% ipython --no-banner

In [1]: import numpy as np

In [2]: np.set_printoptions(suppress=True, linewidth=140)

In [3]: A = np.loadtxt("m.csv", delimiter=",")

In [4]: A
Out[4]: 
array([[ 0.,  2.,  0.,  0.],
       [ 0.,  0.,  0.,  2.],
       [-2.,  0.,  0.,  0.],
       [ 0.,  0.,  0.,  0.]])

In [5]: round(np.linalg.norm(A, 2) / np.linalg.norm(A), 3)
Out[5]: np.float64(0.577)

In [6]: np.argsort(-np.linalg.norm(A, axis=0).round(6), kind="stable")[:3]
Out[6]: array([0, 1, 3])

In [7]: np.linalg.cond(A) > 100
Out[7]: np.True_

In [8]: np.unique(A.round(6), axis=0).shape
Out[8]: (4, 4)

In [9]: np.abs(np.diag(np.linalg.qr(A)[1])) > 1e-9
Out[9]: array([ True,  True, False, False])

In [10]: np.allclose(A[:-1].T @ np.linalg.lstsq(A[:-1].T, A[-1])[0], A[-1])
Out[10]: True

In [11]: A @ A.T
Out[11]: 
array([[4., 0., 0., 0.],
       [0., 4., 0., 0.],
       [0., 0., 4., 0.],
       [0., 0., 0., 0.]])

In [12]: A[:, 2] @ A[:, 1]
Out[12]: np.float64(0.0)

In [13]: A.T @ A
Out[13]: 
array([[4., 0., 0., 0.],
       [0., 4., 0., 0.],
       [0., 0., 0., 0.],
       [0., 0., 0., 4.]])

In [14]: np.round(np.linalg.norm(A, axis=0), 3)
Out[14]: array([2., 2., 0., 2.])

In [15]: mat = np.array([[0, -2, -4, -2], [2, 0, 2, -4], [4, -2, 0, -1], [2, 4, 1, 0]])

In [16]: x = np.array([0, -3, -2, -1])

In [17]: x @ mat @ x
Out[17]: np.int64(0)

In [18]: np.round(np.linalg.svd(mat, compute_uv=False), 3)
Out[18]: array([6., 6., 3., 3.])

In [19]: np.round(np.linalg.eigvals(mat).real, 3) + 0
Out[19]: array([0., 0., 0., 0.])

In [20]: Q = np.linalg.solve(np.eye(4) - mat, np.eye(4) + mat)

In [21]: np.round(np.linalg.det(Q), 3)
Out[21]: np.float64(1.0)

In [22]: np.round(Q @ Q.T, 3) + 0
Out[22]: 
array([[1., 0., 0., 0.],
       [0., 1., 0., 0.],
       [0., 0., 1., 0.],
       [0., 0., 0., 1.]])

In [23]: A2 = np.array([[-3, -1, 0], [1, 0, 2]])

In [24]: basis = np.kron(A2, mat)

In [25]: round(float(np.linalg.norm(basis, 2)), 3), np.round(np.linalg.norm(A2, 2) * np.linalg.norm(mat, 2), 3)
Out[25]: (20.263, np.float64(20.263))

In [26]: basis
Out[26]: 
array([[  0,   6,  12,   6,   0,   2,   4,   2,   0,   0,   0,   0],
       [ -6,   0,  -6,  12,  -2,   0,  -2,   4,   0,   0,   0,   0],
       [-12,   6,   0,   3,  -4,   2,   0,   1,   0,   0,   0,   0],
       [ -6, -12,  -3,   0,  -2,  -4,  -1,   0,   0,   0,   0,   0],
       [  0,  -2,  -4,  -2,   0,   0,   0,   0,   0,  -4,  -8,  -4],
       [  2,   0,   2,  -4,   0,   0,   0,   0,   4,   0,   4,  -8],
       [  4,  -2,   0,  -1,   0,   0,   0,   0,   8,  -4,   0,  -2],
       [  2,   4,   1,   0,   0,   0,   0,   0,   4,   8,   2,   0]])

In [27]: m1 = np.load("a.npy")

In [28]: m1
Out[28]: 
array([[-1.096, -2.104, -1.148],
       [-0.345, -0.784, -0.314],
       [-0.146, -0.084, -0.121],
       [-0.595, -1.447, -0.769],
       [-0.584, -1.257, -0.619],
       [ 0.059,  0.105,  0.056],
       [-0.23 , -0.691, -0.34 ],
       [-0.129, -0.306,  0.018],
       [-0.668, -1.22 , -0.594],
       [ 1.374,  2.546,  1.389],
       [-1.445, -2.578, -1.39 ],
       [ 0.69 ,  1.393,  0.718],
       [-0.488, -0.966, -0.587],
       [-0.541, -0.961, -0.452],
       [-0.63 , -1.184, -0.603],
       [-0.023, -0.129,  0.01 ]])

In [29]: P = m1 @ np.linalg.solve(m1.T @ m1, m1.T)

In [30]: np.round(np.linalg.eigvalsh(P), 3) + 0
Out[30]: array([0., 0., 0., 0., 0., 0., 0., 0., 0., 0., 0., 0., 0., 1., 1., 1.])

In [31]: round(np.trace(P), 3)
Out[31]: np.float64(3.0)

In [32]: np.round(P @ m1[:, 0], 3)
Out[32]: array([-1.096, -0.345, -0.146, -0.595, -0.584,  0.059, -0.23 , -0.129, -0.668,  1.374, -1.445,  0.69 , -0.488, -0.541, -0.63 , -0.023])

In [33]: r0, r1 = m1[6], m1[7]

In [34]: round(r0 @ r0, 3)
Out[34]: np.float64(0.646)

In [35]: np.round(r0 @ r1, 3)
Out[35]: np.float64(0.235)

In [36]: pr = (r0 @ r1) / (r0 @ r0) * r0

In [37]: np.round(np.linalg.norm(r0 + r1) ** 2 + np.linalg.norm(r0 - r1) ** 2, 3)
Out[37]: np.float64(1.513)

In [38]: np.round(r1 - pr, 3)
Out[38]: array([-0.045, -0.055,  0.142])

In [39]: A2 = np.array([[1], [-1], [1]])

In [40]: K = np.block([[np.zeros((3, 3)), A2], [A2.T, np.zeros((1, 1))]])

In [41]: K
Out[41]: 
array([[ 0.,  0.,  0.,  1.],
       [ 0.,  0.,  0., -1.],
       [ 0.,  0.,  0.,  1.],
       [ 1., -1.,  1.,  0.]])

In [42]: P = np.triu(np.array([[1, -1, 3, -1], [-3, -3, -1, -3], [1, 2, -3, 1], [2, -1, 3, 2]]), 1) + np.eye(4)

In [43]: A2 = P @ K @ np.linalg.inv(P)

In [44]: round(np.linalg.det(A2), 3)
Out[44]: np.float64(0.0)

In [45]: np.round(np.poly(A2), 3) + 0
Out[45]: array([ 1.,  0., -3.,  0.,  0.])

In [46]: left, sig, vt = np.linalg.svd(K, full_matrices=False)

In [47]: np.round(left.T @ left, 3) + 0
Out[47]: 
array([[1., 0., 0., 0.],
       [0., 1., 0., 0.],
       [0., 0., 1., 0.],
       [0., 0., 0., 1.]])

In [48]: sig.round(3)
Out[48]: array([ 1.732,  1.732, -0.   ,  0.   ])

In [49]: np.round(left.T @ K @ vt.T, 3) + 0
Out[49]: 
array([[1.732, 0.   , 0.   , 0.   ],
       [0.   , 1.732, 0.   , 0.   ],
       [0.   , 0.   , 0.   , 0.   ],
       [0.   , 0.   , 0.   , 0.   ]])

In [50]: np.cumsum(sig ** 2) / np.sum(sig ** 2)
Out[50]: array([0.5, 1. , 1. , 1. ])

In [51]: np.round(vt @ vt.T, 3) + 0
Out[51]: 
array([[1., 0., 0., 0.],
       [0., 1., 0., 0.],
       [0., 0., 1., 0.],
       [0., 0., 0., 1.]])

In [52]: left.shape, sig.shape, vt.shape
Out[52]: ((4, 4), (4,), (4, 4))

In [53]: np.allclose(left * sig @ vt, K)
Out[53]: True

In [54]: round(float(np.sqrt((sig ** 2).sum())), 3), round(float(np.linalg.norm(K)), 3)
Out[54]: (2.449, 2.449)

In [55]: np.round(np.sort(np.abs(np.linalg.eigvals(K))), 3) + 0
Out[55]: array([0.   , 0.   , 1.732, 1.732])

In [56]: K @ K
Out[56]: 
array([[ 1., -1.,  1.,  0.],
       [-1.,  1., -1.,  0.],
       [ 1., -1.,  1.,  0.],
       [ 0.,  0.,  0.,  3.]])

In [57]: np.allclose(K, K.T)
Out[57]: True

In [58]: round(float(np.linalg.det(K)), 3)
Out[58]: 0.0

In [59]: np.allclose(K @ K.T, K.T @ K)
Out[59]: True

In [60]: np.trace(K)
Out[60]: np.float64(0.0)

In [61]: np.round(np.linalg.matrix_power(K, 3), 3)
Out[61]: 
array([[ 0.,  0.,  0.,  3.],
       [ 0.,  0.,  0., -3.],
       [ 0.,  0.,  0.,  3.],
       [ 3., -3.,  3.,  0.]])
